$ python -q
>>> import numpy as np
>>> np.set_printoptions(precision=2, suppress=True, linewidth=140, floatmode="fixed")
>>> W0 = np.load("dump.npy")
>>> W0
array([[-2,  0,  0],
       [ 0, -1,  0],
       [ 0,  0, -1]])
>>> # equal to its transpose
>>> ev, V = np.linalg.eigh(W0)
>>> x = np.array([1, 1, 2])
>>> np.linalg.eigvalsh(W0[1:, 1:])
array([-1.00, -1.00])
>>> np.abs(W0).sum(axis=1).max(), np.abs(ev).max()
(np.int64(2), np.float64(2.0))
>>> V * np.abs(ev) @ V.T
array([[2.00, 0.00, 0.00],
       [0.00, 1.00, 0.00],
       [0.00, 0.00, 1.00]])
>>> F = np.load("data.npy")
>>> F
array([[ 0,  0,  0],
       [ 0, -2,  0],
       [ 0,  0,  1]])
>>> # rank 2
>>> T = np.stack([W0, 4 * W0, W0[::-1]])
>>> np.linalg.det(T)
array([  -2.00, -128.00,    2.00])
>>> T.shape
(3, 3, 3)
>>> np.linalg.norm(T, axis=(1, 2))
array([2.45, 9.80, 2.45])
>>> T.sum(axis=0)
array([[-10,   0,  -1],
       [  0,  -6,   0],
       [ -2,   0,  -5]])
>>> np.linalg.matrix_rank(T)
array([3, 3, 3])
>>> U, sig, Vt = np.linalg.svd(F)
>>> V = Vt[:(sig > 1e-8).sum()]
>>> rng = np.random.default_rng(9023)
>>> x = F[2] + 3 * F[0] + rng.integers(2) * np.eye(3)[1]
>>> x
array([0.00, 1.00, 1.00])
>>> np.linalg.matrix_rank(np.vstack([F, x]))
np.int64(2)
>>> np.diag(V.T @ V)
array([0.00, 1.00, 1.00])
>>> feats = np.array([[0, 4, 5, 1], [-4, 0, -8, 2], [-5, 8, 0, 1], [-1, -2, -1, 0]])
>>> z = rng.permutation(4)
>>> z
array([3, 0, 2, 1])
>>> out = feats[z][:, z]
>>> np.allclose(out, feats)
False
>>> np.trace(out)
np.int64(0)
>>> f = np.array([5, 4, 4, 3])
>>> out = feats + np.outer(f, np.eye(4)[0])
>>> out
array([[ 5.00,  4.00,  5.00,  1.00],
       [ 0.00,  0.00, -8.00,  2.00],
       [-1.00,  8.00,  0.00,  1.00],
       [ 2.00, -2.00, -1.00,  0.00]])
>>> np.linalg.matrix_rank(out - feats)
np.int64(1)
>>> np.linalg.matrix_rank(np.linalg.inv(out) - np.linalg.inv(feats), tol=1e-8)
np.int64(1)
>>> x = np.array([5, 3, 4, 3])
>>> np.round(np.linalg.eigvals(feats).real, 2) + 0
array([0.00, 0.00, 0.00, 0.00])
>>> np.round(np.linalg.det(feats), 2)
np.float64(196.0)
>>> O = np.linalg.solve(np.eye(4) - feats, np.eye(4) + feats)
>>> round(float(np.linalg.det(O)), 2)
1.0
>>> f, v = feats[0], feats[2]
>>> f @ v
np.int64(33)
>>> pr = (f @ v) / (f @ f) * f
>>> round(float((v - pr) @ f), 2)
0.0
>>> round(float(np.linalg.norm(f + v) ** 2 + np.linalg.norm(f - v) ** 2), 2)
264.0
>>> v - pr
array([-5.00,  4.86, -3.93,  0.21])
>>> np.outer(f, v)
array([[  0,   0,   0,   0],
       [-20,  32,   0,   4],
       [-25,  40,   0,   5],
       [ -5,   8,   0,   1]])
>>> pr
array([0.00, 3.14, 3.93, 0.79])
>>> out = np.array([[2, 0, -1], [0, 1, 0]])
>>> C = np.kron(out, feats)
>>> C.shape
(8, 12)
>>> round(np.linalg.norm(C, 2), 2), round(float(np.linalg.norm(out, 2) * np.linalg.norm(feats, 2)), 2)
(np.float64(23.37), 23.37)
>>> mat = np.load("m.npy")
>>> mat
array([[-1.80,  0.10,  2.00],
       [ 0.80,  1.50, -0.30],
       [ 1.20,  0.90,  1.20],
       [ 2.20, -0.80,  0.30],
       [-0.30, -1.60,  1.00],
       [-0.30, -2.00, -0.30],
       [ 0.40,  1.10, -4.20],
       [-2.60,  0.70, -2.00],
       [-2.50, -7.00,  6.50],
       [-0.50,  0.50, -1.00],
       [ 0.60,  2.30, -1.60],
       [-0.50, -1.80,  1.70],
       [ 0.10,  0.90,  1.10]])
>>> cen = mat - mat.mean(axis=0)
>>> V = np.linalg.svd(cen)[2][:1]
>>> out = cen - cen @ V.T @ V
>>> round(np.linalg.norm(out) / np.linalg.norm(cen), 2)
np.float64(0.45)
>>> np.cov(cen @ V.T, rowvar=False)
array(11.18)
>>> cen = (mat - mat.mean(axis=0)) / mat.std(axis=0)
>>> cen.std(axis=0)
array([1.00, 1.00, 1.00])
>>> coef = np.linalg.lstsq(np.delete(cen, 0, axis=1), cen[:, 0])[0]
>>> np.abs(coef).argmax()
np.int64(0)
>>> cen = mat - mat.mean(axis=0)
>>> U, sig, Vt = np.linalg.svd(cen, full_matrices=False)
>>> np.abs(Vt[0]).argmax()
np.int64(2)
>>> np.round(cen.mean(axis=0), 2) + 0
array([0.00, 0.00, 0.00])
>>> Vt[0] * np.sign(Vt[0, np.abs(Vt[0]).argmax()])
array([-0.21, -0.67,  0.71])
>>> np.abs(U[:, 0]).argmax()
np.int64(8)
>>> J = np.load("sample12.npy")
>>> J
array([[1.00, 0.90, 0.81, 0.73],
       [0.90, 1.00, 0.90, 0.81],
       [0.81, 0.90, 1.00, 0.90],
       [0.73, 0.81, 0.90, 1.00]])
>>> U, sig, Vt = np.linalg.svd(J)
>>> np.argmax(sig[:-1] / (sig[1:] + 1e-6)) + 1
np.int64(1)
>>> sig
array([3.53, 0.31, 0.10, 0.06])
>>> out = U[:, :1] @ np.diag(sig[:1]) @ Vt[:1]
>>> np.linalg.matrix_rank(out)
np.int64(1)
>>> out
array([[0.84, 0.88, 0.88, 0.84],
       [0.88, 0.93, 0.93, 0.88],
       [0.88, 0.93, 0.93, 0.88],
       [0.84, 0.88, 0.88, 0.84]])
>>> np.round(np.abs(J - out).max(), 2)
np.float64(0.16)
>>> data = np.load("arr.npy")
>>> data
array([[-1.16,  1.16, -1.02],
       [-3.88,  3.81, -3.78],
       [ 0.95, -0.99,  1.04],
       [-2.77,  2.88, -2.88],
       [ 4.00, -3.87,  3.80],
       [ 2.16, -2.12,  1.92],
       [-0.70,  0.63, -0.74],
       [ 3.12, -2.91,  3.17],
       [ 0.27, -0.29,  0.32],
       [-2.06,  2.11, -2.12],
       [ 7.19, -7.15,  7.03],
       [-0.41,  0.31, -0.28],
       [ 0.35, -0.26,  0.26],
       [ 3.96, -3.70,  3.76],
       [-3.57,  3.57, -3.42],
       [-0.92,  0.80, -0.85],
       [ 1.34, -1.32,  1.47]])
>>> cen = (data - data.mean(axis=0)) / data.std(axis=0)
>>> np.argwhere(np.abs(cen) > 2)
array([[10,  0],
       [10,  1],
       [10,  2]])
>>> cen.std(axis=0)
array([1.00, 1.00, 1.00])
>>> coef = np.linalg.lstsq(np.delete(cen, 0, axis=1), cen[:, 0])[0]
>>> np.abs(coef).argmax()
np.int64(0)
>>> K = np.load("mat.npy")
>>> K
array([[ 0.00,  4.00,  4.00,  9.00],
       [ 0.00,  1.00,  3.00, -1.00],
       [ 0.00, -1.00,  0.00, -3.00],
       [ 0.00,  2.00, -2.00,  0.00]])
>>> # looks like rank 3
>>> U, sig, Vt = np.linalg.svd(K)
>>> V = Vt[:(sig > 1e-8).sum()]
>>> x = K[1] + 4 * K[2] + rng.integers(2) * np.eye(4)[2]
>>> x
array([  0.00,  -3.00,   3.00, -13.00])
>>> round(np.linalg.norm(x - V.T @ V @ x), 2)
np.float64(0.0)
>>> np.allclose(V.T @ V @ x, x)
True
>>> m1 = np.load("test19.npy")
>>> m1
array([[ 1,  0,  0],
       [-2,  1,  0],
       [ 2, -2,  1]])
>>> cov = m1.T @ m1
>>> np.linalg.eigvalsh(cov)[::-1]
array([13.93,  1.00,  0.07])
>>> (m1 @ m1.T).shape
(3, 3)
>>> np.linalg.matrix_rank(cov)
np.int64(3)
>>> np.allclose(cov, cov.T)
True
>>> np.linalg.svd(m1, compute_uv=False) ** 2
array([13.93,  1.00,  0.07])
